% python3 -q
>>> import numpy as np
>>> np.set_printoptions(suppress=True, linewidth=160)
>>> def rd(a):
...     return np.round(a, 2) + 0
... 
>>> E = np.loadtxt("x.csv", delimiter=",")
>>> E
array([[-2.,  2.,  0.,  0., -1.,  0.,  0.,  0.,  0.,  0.],
       [ 2., -1.,  0., -2., -1.,  0.,  0.,  0.,  0.,  0.],
       [ 0.,  0., -3.,  0.,  0.,  0.,  0.,  0.,  0.,  0.],
       [-1.,  0.,  0.,  1.,  1.,  0.,  0.,  0.,  0.,  0.],
       [ 2.,  2.,  0., -1., -3.,  0.,  0.,  0.,  0.,  0.],
       [ 0.,  0.,  0.,  0.,  0.,  1., -2., -3.,  3., -1.],
       [ 0.,  0.,  0.,  0.,  0.,  3.,  2., -1.,  0., -3.],
       [ 0.,  0.,  0.,  0.,  0., -1., -3.,  1., -1.,  3.],
       [ 0.,  0.,  0.,  0.,  0.,  3., -2.,  0.,  3., -1.],
       [ 0.,  0.,  0.,  0.,  0., -1.,  0., -1., -3.,  3.]])
>>> [round(float(x), 2) for x in np.linalg.svd(E, compute_uv=False)[:3]]
[8.0, 5.56, 4.98]
>>> rng = np.random.default_rng(25934)
>>> lab = rng.permutation(10)
>>> lab
array([6, 2, 3, 4, 8, 0, 7, 1, 9, 5])
>>> other = E[lab][:, lab]
>>> np.diag(other)
array([ 2., -3.,  1., -3.,  3., -2.,  1., -1.,  3.,  1.])
>>> np.trace(other)
np.float64(2.0)
>>> other
array([[ 2.,  0.,  0.,  0.,  0.,  0., -1.,  0., -3.,  3.],
       [ 0., -3.,  0.,  0.,  0.,  0.,  0.,  0.,  0.,  0.],
       [ 0.,  0.,  1.,  1.,  0., -1.,  0.,  0.,  0.,  0.],
       [ 0.,  0., -1., -3.,  0.,  2.,  0.,  2.,  0.,  0.],
       [-2.,  0.,  0.,  0.,  3.,  0.,  0.,  0., -1.,  3.],
       [ 0.,  0.,  0., -1.,  0., -2.,  0.,  2.,  0.,  0.],
       [-3.,  0.,  0.,  0., -1.,  0.,  1.,  0.,  3., -1.],
       [ 0.,  0., -2., -1.,  0.,  2.,  0., -1.,  0.,  0.],
       [ 0.,  0.,  0.,  0., -3.,  0., -1.,  0.,  3., -1.],
       [-2.,  0.,  0.,  0.,  3.,  0., -3.,  0., -1.,  1.]])
>>> rd(np.linalg.det(other)), rd(np.linalg.det(E[lab]))
(np.float64(-642.0), np.float64(642.0))
>>> rd(np.sort(np.abs(np.linalg.eigvals(other))))
array([0.42, 0.42, 1.8 , 1.8 , 2.04, 2.04, 3.  , 3.18, 5.35, 5.35])
>>> rd(np.linalg.det(other))
np.float64(-642.0)
>>> np.flatnonzero(np.linalg.matrix_power((other != 0) + (other.T != 0) + np.eye(10), 10)[8])
array([0, 4, 6, 8, 9])
>>> (np.linalg.matrix_power((other != 0) + (other.T != 0) + np.eye(10), 10) > 0).astype(int)
array([[1, 0, 0, 0, 1, 0, 1, 0, 1, 1],
       [0, 1, 0, 0, 0, 0, 0, 0, 0, 0],
       [0, 0, 1, 1, 0, 1, 0, 1, 0, 0],
       [0, 0, 1, 1, 0, 1, 0, 1, 0, 0],
       [1, 0, 0, 0, 1, 0, 1, 0, 1, 1],
       [0, 0, 1, 1, 0, 1, 0, 1, 0, 0],
       [1, 0, 0, 0, 1, 0, 1, 0, 1, 1],
       [0, 0, 1, 1, 0, 1, 0, 1, 0, 0],
       [1, 0, 0, 0, 1, 0, 1, 0, 1, 1],
       [1, 0, 0, 0, 1, 0, 1, 0, 1, 1]])
>>> O, Rm = np.linalg.qr(E)
>>> np.allclose(Rm.T @ Rm, E.T @ E)
True
>>> rd(O @ Rm)
array([[-2.,  2.,  0.,  0., -1.,  0.,  0.,  0.,  0.,  0.],
       [ 2., -1.,  0., -2., -1.,  0.,  0.,  0.,  0.,  0.],
       [ 0.,  0., -3.,  0.,  0.,  0.,  0.,  0.,  0.,  0.],
       [-1.,  0.,  0.,  1.,  1.,  0.,  0.,  0.,  0.,  0.],
       [ 2.,  2.,  0., -1., -3.,  0.,  0.,  0.,  0.,  0.],
       [ 0.,  0.,  0.,  0.,  0.,  1., -2., -3.,  3., -1.],
       [ 0.,  0.,  0.,  0.,  0.,  3.,  2., -1.,  0., -3.],
       [ 0.,  0.,  0.,  0.,  0., -1., -3.,  1., -1.,  3.],
       [ 0.,  0.,  0.,  0.,  0.,  3., -2.,  0.,  3., -1.],
       [ 0.,  0.,  0.,  0.,  0., -1.,  0., -1., -3.,  3.]])
